% ipython --no-banner

In [1]: import numpy as np

In [2]: np.set_printoptions(suppress=True, linewidth=140)

In [3]: rd = lambda a: np.round(a, 3) + 0

In [4]: J = np.load("test0.npy")

In [5]: print(J)
[[  0.027  -2.861   0.276   1.633  -0.783]
 [  3.795  -4.052  -2.329  -1.151  -2.873]
 [ -0.203   0.229   0.045  -0.336  -0.144]
 [ -8.002   8.755   4.192   2.935   6.155]
 [  8.939  -5.309  -5.701  -3.898  -4.489]
 [  7.944  -6.565  -4.771  -3.334  -5.171]
 [  0.077   0.506   0.017  -0.452   0.105]
 [ 15.533 -12.78   -9.315  -6.118  -9.683]
 [ -0.275   0.344   0.096   0.968   0.838]
 [  5.878  -6.793  -3.293  -2.041  -4.831]
 [  5.85   -3.33   -3.527  -3.531  -3.473]
 [-17.184  11.861  10.304   8.422  10.243]]

In [6]: cen = J - J.mean(axis=0)

In [7]: Uu, s, VT = np.linalg.svd(cen, full_matrices=False)

In [8]: print(rd(VT[0] * np.sign(VT[0, np.abs(VT[0]).argmax()])))
[ 0.625 -0.492 -0.371 -0.276 -0.393]

In [9]: print(rd((s ** 2).sum() ** 2 / (s ** 4).sum()))
1.032

In [10]: print(np.linalg.matrix_rank(cen))
5

In [11]: cent = J[[11, 1]].astype(float)

In [12]: for _ in range(4):
    ...:     lab = np.linalg.norm(J[:, None] - cent, axis=-1).argmin(axis=1)
    ...:     cent = np.array([J[lab == j].mean(axis=0) for j in range(2)])
    ...: 

In [13]: print(lab)
[1 1 1 0 1 1 1 1 1 1 1 0]

In [14]: print(rd(cent))
[[-12.593  10.308   7.248   5.679   8.199]
 [  4.757  -4.061  -2.85   -1.826  -3.05 ]]

In [15]: Y = J / np.linalg.norm(J, axis=1, keepdims=True)

In [16]: cov = Y @ Y.T

In [17]: print(rd(np.linalg.norm(Y, axis=1)))
[1. 1. 1. 1. 1. 1. 1. 1. 1. 1. 1. 1.]

In [18]: print((np.abs(cov) > 0.9).astype(int))
[[1 0 0 0 0 0 1 0 0 0 0 0]
 [0 1 0 1 1 1 0 1 0 1 1 1]
 [0 0 1 0 0 0 0 0 0 0 0 0]
 [0 1 0 1 1 1 0 1 0 1 1 1]
 [0 1 0 1 1 1 0 1 0 1 1 1]
 [0 1 0 1 1 1 0 1 0 1 1 1]
 [1 0 0 0 0 0 1 0 0 0 0 0]
 [0 1 0 1 1 1 0 1 0 1 1 1]
 [0 0 0 0 0 0 0 0 1 0 0 0]
 [0 1 0 1 1 1 0 1 0 1 1 1]
 [0 1 0 1 1 1 0 1 0 1 1 1]
 [0 1 0 1 1 1 0 1 0 1 1 1]]

In [19]: print((cov - 2 * np.eye(12)).round(6).argmax(axis=1))
[ 9  9  6 11 10  7  2  5 11  1  4  3]

In [20]: print(np.argwhere(np.triu(np.abs(cov) > 0.95, 1)))
[[ 0  6]
 [ 1  3]
 [ 1  4]
 [ 1  5]
 [ 1  7]
 [ 1  9]
 [ 1 11]
 [ 3  4]
 [ 3  5]
 [ 3  7]
 [ 3  9]
 [ 3 11]
 [ 4  5]
 [ 4  7]
 [ 4 10]
 [ 4 11]
 [ 5  7]
 [ 5  9]
 [ 5 10]
 [ 5 11]
 [ 7  9]
 [ 7 10]
 [ 7 11]
 [ 9 11]
 [10 11]]

In [21]: t3 = np.stack([J, -3 * J, J[::-1]])

In [22]: print(np.linalg.matrix_rank(t3))
[5 5 5]

In [23]: print(t3.shape)
(3, 12, 5)

In [24]: print(rd(np.einsum("bij,cij->bc", t3, t3)))
[[ 2149.312 -6447.935   739.036]
 [-6447.935 19343.804 -2217.108]
 [  739.036 -2217.108  2149.312]]

In [25]: cen = J - J.mean(axis=0)

In [26]: evecs = np.linalg.svd(cen)[2][:4]

In [27]: Y = cen - cen @ evecs.T @ evecs

In [28]: print(np.linalg.norm(Y, axis=1).round(6).argmax())
2

In [29]: F = np.loadtxt("data.csv", delimiter=",")

In [30]: print(F)
[[ 1. -2.  3.  3. -3.  3.  2. -1.  0.]
 [ 1.  0.  3. -2.  0.  3.  0.  0.  0.]
 [-3.  2. -2.  0.  3.  1. -3.  2.  0.]
 [ 1.  1. -3.  2.  2. -3. -2. -3.  0.]
 [ 1.  0. -3. -2. -2.  0.  3.  1.  0.]
 [ 1.  1. -1.  2.  2.  3. -1.  2.  0.]
 [ 1.  1. -2. -2. -3.  3.  3.  3.  0.]
 [-3.  0. -2.  0.  3.  0.  2.  3.  0.]
 [ 0.  0.  0.  0.  0.  0.  0.  0. -4.]]

In [31]: Y = np.linalg.inv(F)

In [32]: print((np.abs(Y) > 1e-9).astype(int))
[[1 1 1 1 1 1 1 1 0]
 [1 1 1 1 1 1 1 1 0]
 [1 1 1 1 1 1 1 1 0]
 [1 1 1 1 1 1 1 1 0]
 [1 1 1 1 1 1 1 1 0]
 [1 1 1 1 1 1 1 1 0]
 [1 1 1 1 1 1 1 1 0]
 [1 1 1 1 1 1 1 1 0]
 [0 0 0 0 0 0 0 0 1]]

In [33]: print(rd(np.linalg.inv(Y)))
[[ 1. -2.  3.  3. -3.  3.  2. -1.  0.]
 [ 1.  0.  3. -2.  0.  3.  0.  0.  0.]
 [-3.  2. -2.  0.  3.  1. -3.  2.  0.]
 [ 1.  1. -3.  2.  2. -3. -2. -3.  0.]
 [ 1.  0. -3. -2. -2.  0.  3.  1.  0.]
 [ 1.  1. -1.  2.  2.  3. -1.  2.  0.]
 [ 1.  1. -2. -2. -3.  3.  3.  3.  0.]
 [-3.  0. -2.  0.  3.  0.  2.  3.  0.]
 [ 0.  0.  0.  0.  0.  0.  0.  0. -4.]]

In [34]: print(rd(np.linalg.det(F) * Y))
[[ 12720.   2192.  18192.   5016.  -3352. -20608.   4648.   7336.      0.]
 [ 10592.  -8256.  21312. -43984.  92336.  29376. -82800. -22224.      0.]
 [  8176.  -1840.  18000.  -3656.  42184.   7872. -23864.  -8376.      0.]
 [ -4752.  12368.   7824.  -7464.  24616.  -2048. -15640.  -5464.      0.]
 [  3696. -13840.   6576.  -6856.  -2264.  -6848.   7944. -12632.      0.]
 [-15584. -15968. -18848.  -2992. -24656.  -2368.  11888.   2288.      0.]
 [ -2048. -10912.  17568. -23168.  30688.  14976. -31040. -24736.      0.]
 [ 15840.  22080.  11904.  24880.   6576. -18496.   1488.   5552.      0.]
 [     0.      0.      0.      0.      0.      0.      0.      0.  18992.]]

In [35]: print(rd(np.linalg.det(F) * np.linalg.det(Y)))
1.0

In [36]: print(rd(np.linalg.slogdet(F)[0]))
-1.0

In [37]: m1 = np.load("a.npy")

In [38]: print(m1)
[[-0.2   -0.7   -0.4   -0.1  ]
 [ 0.5    2.    -1.6    0.4  ]
 [ 0.    -1.3    0.5    2.   ]
 [ 0.4    0.8   -0.3   -0.3  ]
 [-0.5    0.4    0.7   -0.3  ]
 [-0.309  0.779 -1.065 -0.135]
 [ 0.    -0.5    1.3    1.3  ]
 [-0.5    1.8   -0.6    0.2  ]
 [-0.3    0.8   -1.    -0.1  ]
 [-0.1    2.    -0.9   -1.1  ]]

In [39]: rng = np.random.default_rng(2783)

In [40]: lab = rng.permutation(4)

In [41]: Y = m1[:, lab] * rng.choice([-1, 1], 4)

In [42]: print(Y)
[[ 0.7   -0.4   -0.2   -0.1  ]
 [-2.    -1.6    0.5    0.4  ]
 [ 1.3    0.5    0.     2.   ]
 [-0.8   -0.3    0.4   -0.3  ]
 [-0.4    0.7   -0.5   -0.3  ]
 [-0.779 -1.065 -0.309 -0.135]
 [ 0.5    1.3    0.     1.3  ]
 [-1.8   -0.6   -0.5    0.2  ]
 [-0.8   -1.    -0.3   -0.1  ]
 [-2.    -0.9   -0.1   -1.1  ]]

In [43]: Uu, _, VT = np.linalg.svd(m1.T @ Y)

In [44]: print(rd(np.linalg.lstsq(m1, Y)[0]))
[[ 0.  0.  1.  0.]
 [-1.  0.  0.  0.]
 [ 0.  1.  0.  0.]
 [ 0.  0.  0.  1.]]

In [45]: cent = Y[[8, 7]].astype(float)

In [46]: for _ in range(7):
    ...:     lab = np.linalg.norm(Y[:, None] - cent, axis=-1).argmin(axis=1)
    ...:     cent = np.array([Y[lab == j].mean(axis=0) for j in range(2)])
    ...: 

In [47]: print(lab)
[0 1 0 1 0 1 0 1 1 1]

In [48]: print(np.abs(cent[1] - cent[0]).argmax())
0

In [49]: print(rd(cent))
[[ 0.525  0.525 -0.175  0.725]
 [-1.363 -0.911 -0.052 -0.173]]

In [50]: print(np.bincount(lab))
[4 6]

In [51]: hat = m1 @ np.linalg.solve(m1.T @ m1, m1.T)

In [52]: print(rd(np.linalg.eigvalsh(hat)))
[0. 0. 0. 0. 0. 0. 1. 1. 1. 1.]

In [53]: print(rd(hat @ m1[:, 2]))
[-0.4   -1.6    0.5   -0.3    0.7   -1.065  1.3   -0.6   -1.    -0.9  ]

In [54]: ang = np.radians(60)

In [55]: R = np.eye(4)

In [56]: R[0, 0] = R[1, 1] = np.cos(ang)

In [57]: R[0, 1], R[1, 0] = -np.sin(ang), np.sin(ang)

In [58]: print(rd(R))
[[ 0.5   -0.866  0.     0.   ]
 [ 0.866  0.5    0.     0.   ]
 [ 0.     0.     1.     0.   ]
 [ 0.     0.     0.     1.   ]]

In [59]: Y = m1 @ R.T

In [60]: print(np.allclose(m1 @ m1.T, Y @ Y.T))
True

In [61]: M = np.diag(np.array([2, -2, 2, -2, 2, -3, -2, 3, 3, -2, 2])) + 5 * np.eye(11, k=1) + 5 * np.eye(11, k=-1)

In [62]: print(M)
[[ 2.  5.  0.  0.  0.  0.  0.  0.  0.  0.  0.]
 [ 5. -2.  5.  0.  0.  0.  0.  0.  0.  0.  0.]
 [ 0.  5.  2.  5.  0.  0.  0.  0.  0.  0.  0.]
 [ 0.  0.  5. -2.  5.  0.  0.  0.  0.  0.  0.]
 [ 0.  0.  0.  5.  2.  5.  0.  0.  0.  0.  0.]
 [ 0.  0.  0.  0.  5. -3.  5.  0.  0.  0.  0.]
 [ 0.  0.  0.  0.  0.  5. -2.  5.  0.  0.  0.]
 [ 0.  0.  0.  0.  0.  0.  5.  3.  5.  0.  0.]
 [ 0.  0.  0.  0.  0.  0.  0.  5.  3.  5.  0.]
 [ 0.  0.  0.  0.  0.  0.  0.  0.  5. -2.  5.]
 [ 0.  0.  0.  0.  0.  0.  0.  0.  0.  5.  2.]]

In [63]: lab = rng.permutation(11)

In [64]: print(lab)
[10  7  9  0  3  6  2  8  5  1  4]

In [65]: Y = M[lab][:, lab]

In [66]: print(rd(np.sort(np.abs(np.linalg.eigvals(Y)))))
[ 1.465  2.208  3.249  5.336  5.55   6.922  7.492  8.582  9.232 10.369 10.568]

In [67]: print(Y)
[[ 2.  0.  5.  0.  0.  0.  0.  0.  0.  0.  0.]
 [ 0.  3.  0.  0.  0.  5.  0.  5.  0.  0.  0.]
 [ 5.  0. -2.  0.  0.  0.  0.  5.  0.  0.  0.]
 [ 0.  0.  0.  2.  0.  0.  0.  0.  0.  5.  0.]
 [ 0.  0.  0.  0. -2.  0.  5.  0.  0.  0.  5.]
 [ 0.  5.  0.  0.  0. -2.  0.  0.  5.  0.  0.]
 [ 0.  0.  0.  0.  5.  0.  2.  0.  0.  5.  0.]
 [ 0.  5.  5.  0.  0.  0.  0.  3.  0.  0.  0.]
 [ 0.  0.  0.  0.  0.  5.  0.  0. -3.  0.  5.]
 [ 0.  0.  0.  5.  0.  0.  5.  0.  0. -2.  0.]
 [ 0.  0.  0.  0.  5.  0.  0.  0.  5.  0.  2.]]

In [68]: print(np.trace(Y))
3.0

In [69]: print(np.allclose(Y, M))
False
